$ python -q
>>> import numpy as np
>>> np.set_printoptions(precision=3, suppress=True, linewidth=100, legacy="1.25")
>>> W0 = np.array([[-12, 11, 0, 0, 7, 7, 5, 16],
...     [11, -18, 2, 1, 9, -10, -15, 15],
...     [0, 2, -12, -5, -2, 3, -8, -16],
...     [0, 1, -5, 18, 5, 7, -6, 0],
...     [7, 9, -2, 5, 14, 9, -1, -8],
...     [7, -10, 3, 7, 9, 16, -3, 6],
...     [5, -15, -8, -6, -1, -3, 10, -14],
...     [16, 15, -16, 0, -8, 6, -14, -14]])
>>> # equal to its transpose
>>> t3 = np.stack([W0, 5 * W0, W0[::-1]])
>>> np.linalg.matrix_rank(t3)
array([8, 8, 8])
>>> (t3 @ W0.T).shape
(3, 8, 8)
>>> t3.shape
(3, 8, 8)
>>> np.einsum("bij,cij->bc", t3, t3)
array([[  5666,  28330,   -512],
       [ 28330, 141650,  -2560],
       [  -512,  -2560,   5666]])
>>> np.linalg.matrix_rank(t3.reshape(3, -1))
2
>>> x = np.array([1, 3, 0, 1, 1, 1, 2, 3])
>>> h1 = np.maximum(W0 @ x, 0)
>>> np.tanh(W0 @ x)
array([ 1., -1., -1.,  1.,  1.,  1., -1., -1.])
>>> np.maximum(W0 @ (3 * x), 0)
array([279,   0,   0,  63, 108,  63,   0,   0])
>>> M2 = np.array([[3, 1, 2],
...     [1, 0, 3],
...     [2, 1, 0],
...     [0, 0, 0],
...     [0, 3, 1],
...     [2, 2, 0],
...     [0, 0, 2],
...     [2, 1, 3]])
>>> np.einsum("ij->j", W0)
array([ 34,  -5, -38,  20,  33,  35, -32, -15])
>>> M2.T @ W0.T
array([[ 21,  29, -48,   5,  28,  61, -50,  15],
       [ 39,  35, -28,  24,  57,  75, -26, -26],
       [ 74,  -8, -60,  -4,  29,   5, -58,  -1]])
>>> np.vstack([W0, M2.T]).shape
(11, 8)
>>> np.linalg.matrix_rank(W0 @ M2)
3
>>> np.all(np.linalg.eigvalsh(W0) > 0)
False
>>> rng = np.random.default_rng(865829)
>>> labels = rng.permutation(8)
>>> labels
array([6, 1, 2, 7, 4, 3, 0, 5])
>>> M2 = W0[labels][:, labels]
>>> np.diag(M2)
array([ 10, -18, -12, -14,  14,  18, -12,  16])
>>> np.allclose(M2, W0)
False
>>> np.trace(M2)
2
>>> E = np.array([[-0.7, 1.4, 1.4, 0.5, 0.6, 0.1, 0.1, 1.7],
...     [-0.8, -0.8, -1.5, 1.9, 0.1, 0.4, -0.1, -1.2],
...     [-0.1, -0.8, -1.7, 1.6, 0.3, -0.4, 0.8, -0.8],
...     [-0.5, -0.3, -1.6, 0.1, -2.1, 0.0, -0.6, -0.5],
...     [-0.1, 0.3, 1.1, -0.3, 0.3, 0.4, -0.9, -0.6],
...     [1.6, 1.1, -1.0, 0.2, 0.4, -0.2, -0.2, -0.4],
...     [-0.7, 1.1, 1.1, 0.3, -0.8, -0.4, 0.0, 0.4],
...     [0.7, 1.5, -0.9, -2.5, -2.0, -0.8, -1.3, 0.1],
...     [1.9, 0.5, 1.2, -0.2, -1.5, 1.5, -0.1, 1.6],
...     [-1.8, -1.7, 0.5, -1.5, -0.5, -1.0, 0.1, 0.0],
...     [0.3, 0.7, -0.8, 1.6, -0.9, 0.0, 1.1, 0.7]])
>>> E[:, 6] *= 10
>>> E
array([[ -0.7,   1.4,   1.4,   0.5,   0.6,   0.1,   1. ,   1.7],
       [ -0.8,  -0.8,  -1.5,   1.9,   0.1,   0.4,  -1. ,  -1.2],
       [ -0.1,  -0.8,  -1.7,   1.6,   0.3,  -0.4,   8. ,  -0.8],
       [ -0.5,  -0.3,  -1.6,   0.1,  -2.1,   0. ,  -6. ,  -0.5],
       [ -0.1,   0.3,   1.1,  -0.3,   0.3,   0.4,  -9. ,  -0.6],
       [  1.6,   1.1,  -1. ,   0.2,   0.4,  -0.2,  -2. ,  -0.4],
       [ -0.7,   1.1,   1.1,   0.3,  -0.8,  -0.4,   0. ,   0.4],
       [  0.7,   1.5,  -0.9,  -2.5,  -2. ,  -0.8, -13. ,   0.1],
       [  1.9,   0.5,   1.2,  -0.2,  -1.5,   1.5,  -1. ,   1.6],
       [ -1.8,  -1.7,   0.5,  -1.5,  -0.5,  -1. ,   1. ,   0. ],
       [  0.3,   0.7,  -0.8,   1.6,  -0.9,   0. ,  11. ,   0.7]])
>>> labels = rng.permutation(8)
>>> M2 = W0[:, labels] * rng.choice([-1, 1], 8)
>>> M2
array([[  0,   7,  12,   5,  16,  11,   0,   7],
       [  1, -10, -11, -15,  15, -18,   2,   9],
       [ -5,   3,   0,  -8, -16,   2, -12,  -2],
       [ 18,   7,   0,  -6,   0,   1,  -5,   5],
       [  5,   9,  -7,  -1,  -8,   9,  -2,  14],
       [  7,  16,  -7,  -3,   6, -10,   3,   9],
       [ -6,  -3,  -5,  10, -14, -15,  -8,  -1],
       [  0,   6, -16, -14, -14,  15, -16,  -8]])
>>> Uu, _, vt = np.linalg.svd(W0.T @ M2)
>>> np.round(Uu @ vt, 3) + 0
array([[ 0.,  0., -1.,  0.,  0.,  0.,  0.,  0.],
       [ 0.,  0.,  0.,  0.,  0.,  1.,  0.,  0.],
       [ 0.,  0.,  0.,  0.,  0.,  0.,  1.,  0.],
       [ 1.,  0.,  0.,  0.,  0.,  0.,  0.,  0.],
       [ 0.,  0.,  0.,  0.,  0.,  0.,  0.,  1.],
       [ 0.,  1.,  0.,  0.,  0.,  0.,  0.,  0.],
       [ 0.,  0.,  0.,  1.,  0.,  0.,  0.,  0.],
       [ 0.,  0.,  0.,  0.,  1.,  0.,  0.,  0.]])
>>> np.round(np.linalg.lstsq(W0, M2)[0], 3) + 0
array([[ 0.,  0., -1.,  0.,  0.,  0.,  0.,  0.],
       [ 0.,  0.,  0.,  0.,  0.,  1.,  0.,  0.],
       [ 0.,  0.,  0.,  0.,  0.,  0.,  1.,  0.],
       [ 1.,  0.,  0.,  0.,  0.,  0.,  0.,  0.],
       [ 0.,  0.,  0.,  0.,  0.,  0.,  0.,  1.],
       [ 0.,  1.,  0.,  0.,  0.,  0.,  0.,  0.],
       [ 0.,  0.,  0.,  1.,  0.,  0.,  0.,  0.],
       [ 0.,  0.,  0.,  0.,  1.,  0.,  0.,  0.]])
>>> O, V = np.linalg.qr(E[:, :2])[0], np.linalg.qr(E[:, 2:])[0]
>>> s = np.linalg.svd(O.T @ V, compute_uv=False)
>>> np.round(np.linalg.norm(O @ O.T - V @ V.T, 2), 3)
1.0
>>> (s > 0.9).sum()
1
>>> M2 = np.c_[E[:, :6] @ np.array([[-2, 1, 2, 0, 3, 0],
...     [-3, -2, -3, 2, 0, -3],
...     [2, -2, -2, -1, 1, -3],
...     [-3, -3, 2, -3, -3, 2],
...     [-2, -1, 2, 2, 0, 2],
...     [2, -2, -3, -1, -3, 0]]), np.array([-3, 2, 3, 0, 0, -2, 2, 3, 0, -3, -3])]
>>> M2
array([[ -2.5,  -8.6,  -6.5,   1. ,  -2.5,  -6.2,  -3. ],
       [ -4.1,  -2.8,   6.6,  -6. , -10.8,  10.9,   2. ],
       [ -7. ,   0.6,  10.6,  -3.7,  -5.6,  11.3,   3. ],
       [  2.6,   5.1,  -0.9,  -3.5,  -3.4,   1.7,   0. ],
       [  2.6,  -3.1,  -4.5,   0.6,   0.5,  -4.2,   0. ],
       [-10.3,   0.8,   3.7,   3.6,   3.8,   0.9,  -2. ],
       [  0.2,  -4.4,  -6.7,  -1. ,  -0.7,  -7.6,   2. ],
       [  2.2,  10.6,  -7.9,   8.2,  11.1, -10.8,   3. ],
       [  3.7,  -2.4,  -8. ,  -4.1,   3. ,  -8.5,   0. ],
       [ 13.2,   7.6,  -0.5,   0.6,   2.6,  -0.4,  -3. ],
       [ -7.3,  -3.4,   1.5,  -4.4,  -4.7,   1.7,  -3. ]])
>>> np.round(np.linalg.lstsq(E, M2[:, 0])[0], 3) + 0
array([-2., -3.,  2., -3., -2.,  2.,  0.,  0.])
>>> np.linalg.norm(np.linalg.qr(E)[0].T @ M2, axis=0) ** 2 / ((M2 ** 2).sum(axis=0) + 1e-12)
array([1.   , 1.   , 1.   , 1.   , 1.   , 1.   , 0.354])
>>> np.linalg.matrix_rank(np.c_[E, M2])
9
>>> proj = E @ np.linalg.solve(E.T @ E, E.T)
>>> round(np.trace(proj), 3)
8.0
>>> Uu, s = np.linalg.svd(E)
Traceback (most recent call last):
  File "<python-input-47>", line 1, in <module>
    Uu, s = np.linalg.svd(E)
    ^^^^^
ValueError: too many values to unpack (expected 2)
>>> Uu, s, vt = np.linalg.svd(E, full_matrices=False)
>>> s / s[0]
array([1.   , 0.231, 0.195, 0.164, 0.123, 0.112, 0.046, 0.015])
>>> np.round(vt @ vt.T, 3) + 0
array([[1., 0., 0., 0., 0., 0., 0., 0.],
       [0., 1., 0., 0., 0., 0., 0., 0.],
       [0., 0., 1., 0., 0., 0., 0., 0.],
       [0., 0., 0., 1., 0., 0., 0., 0.],
       [0., 0., 0., 0., 1., 0., 0., 0.],
       [0., 0., 0., 0., 0., 1., 0., 0.],
       [0., 0., 0., 0., 0., 0., 1., 0.],
       [0., 0., 0., 0., 0., 0., 0., 1.]])
>>> np.round(Uu.T @ Uu, 3) + 0
array([[1., 0., 0., 0., 0., 0., 0., 0.],
       [0., 1., 0., 0., 0., 0., 0., 0.],
       [0., 0., 1., 0., 0., 0., 0., 0.],
       [0., 0., 0., 1., 0., 0., 0., 0.],
       [0., 0., 0., 0., 1., 0., 0., 0.],
       [0., 0., 0., 0., 0., 1., 0., 0.],
       [0., 0., 0., 0., 0., 0., 1., 0.],
       [0., 0., 0., 0., 0., 0., 0., 1.]])
>>> J = np.load("layer18.npy")
>>> J
array([[3, 0, 1, 3, 3, 0, 2, 3, 3, 0, 2, 0, 1, 3, 2, 1],
       [1, 0, 2, 1, 3, 3, 0, 2, 0, 2, 1, 3, 2, 2, 0, 2],
       [1, 2, 2, 0, 2, 3, 1, 0, 2, 1, 2, 0, 3, 1, 1, 3],
       [3, 0, 1, 3, 3, 0, 2, 3, 3, 0, 2, 0, 1, 3, 2, 1],
       [3, 1, 1, 1, 3, 0, 1, 1, 3, 0, 2, 0, 3, 1, 0, 3],
       [2, 0, 2, 3, 0, 3, 1, 0, 2, 0, 1, 1, 1, 1, 3, 1],
       [1, 0, 3, 2, 3, 2, 1, 3, 2, 0, 0, 2, 0, 2, 3, 1],
       [0, 0, 2, 2, 2, 1, 0, 2, 2, 1, 0, 1, 2, 2, 2, 3],
       [0, 2, 1, 0, 3, 2, 1, 0, 1, 3, 2, 0, 3, 3, 0, 3]])
>>> Uu, s, vt = np.linalg.svd(J)
>>> V = vt[:(s > 1e-8).sum()]
>>> x = J[1] + 4 * J[7] + rng.integers(2) * np.eye(16)[1]
>>> x
array([ 1.,  0., 10.,  9., 11.,  7.,  0., 10.,  8.,  6.,  1.,  7., 10., 10.,  8., 14.])
>>> round(float(np.linalg.norm(x - V.T @ V @ x)), 3)
0.0
>>> np.allclose(V.T @ V @ x, x)
True
>>> np.linalg.matrix_rank(np.vstack([J, x]))
8
>>> round(np.linalg.norm(J, 2) / np.linalg.norm(J), 3)
0.851
>>> arr = np.loadtxt("run16.csv", delimiter=",")
>>> arr
array([[ 1.,  1.,  3.,  3.,  0.,  3.,  2.,  0.,  0.,  3.,  2.,  1.,  3.,  1.,  1.],
       [ 0.,  3.,  2.,  3.,  1.,  3.,  1.,  3.,  2.,  1.,  0.,  1.,  1.,  2.,  1.],
       [ 3.,  2.,  1.,  2.,  2.,  1.,  2.,  3.,  1.,  2.,  0.,  2.,  3.,  0.,  0.],
       [ 0.,  3.,  1.,  3.,  1.,  2.,  3.,  0.,  3.,  1.,  2.,  1.,  1.,  2.,  0.],
       [ 3.,  2.,  2.,  0.,  2.,  0.,  0.,  2.,  1.,  1.,  3.,  0.,  1.,  2.,  0.],
       [ 0.,  3.,  2.,  2.,  3.,  0.,  1.,  3.,  0.,  1.,  0.,  3.,  3.,  2.,  2.],
       [ 3.,  0.,  2.,  2.,  0.,  0.,  2.,  2.,  0.,  0.,  2.,  2.,  1.,  1.,  0.],
       [ 3.,  1.,  2.,  1.,  0.,  0.,  2.,  1.,  3.,  2.,  3.,  2.,  1.,  0.,  1.],
       [ 0.,  0.,  0.,  1.,  0.,  1.,  0.,  0.,  3.,  0.,  2.,  1.,  2.,  3.,  2.],
       [ 3.,  3.,  1.,  2.,  3.,  0.,  2.,  0.,  2.,  1.,  1.,  0.,  3.,  2.,  3.],
       [ 1.,  0.,  2.,  1.,  0.,  2.,  3.,  1.,  2.,  2.,  1.,  3.,  2.,  3.,  0.],
       [ 2.,  3.,  1.,  1.,  0.,  3.,  1.,  0.,  1.,  3.,  2.,  2.,  3.,  2.,  2.],
       [ 1.,  2.,  2.,  2.,  0.,  1.,  1.,  0.,  1.,  0.,  0.,  2.,  3.,  0.,  2.],
       [ 3.,  3.,  0.,  0.,  2.,  0.,  0.,  0.,  2.,  2.,  3.,  3.,  1.,  3.,  1.],
       [ 2.,  1.,  0.,  1.,  0.,  3.,  1.,  0.,  1.,  3.,  1.,  0.,  1.,  1.,  0.],
       [ 1., 13., 11., 15.,  4., 15.,  6., 12.,  8.,  7.,  2.,  5.,  7.,  9.,  5.]])
>>> x = np.array([0, 2, -2, -1, -2, -1, -1, 1, 2, -2, 0, 1, -2, -2, -1])
>>> np.sign((arr @ x).round(6))
array([-1., -1., -1., -1., -1., -1., -1., -1., -1., -1., -1., -1., -1., -1., -1., -1.])
>>> (arr @ x).argmax()
7
>>> arr @ np.ones(15)
array([ 24.,  24.,  24.,  23.,  19.,  25.,  17.,  22.,  15.,  26.,  23.,  26.,  17.,  23.,  15.,
       120.])
>>> np.einsum("ij,j->i", arr, x)
array([-26.,  -8., -10.,  -7.,  -8., -15.,  -8.,  -3.,  -7., -17., -16., -15.,  -8.,  -4., -11.,
       -58.])
>>> arr @ x
array([-26.,  -8., -10.,  -7.,  -8., -15.,  -8.,  -3.,  -7., -17., -16., -15.,  -8.,  -4., -11.,
       -58.])
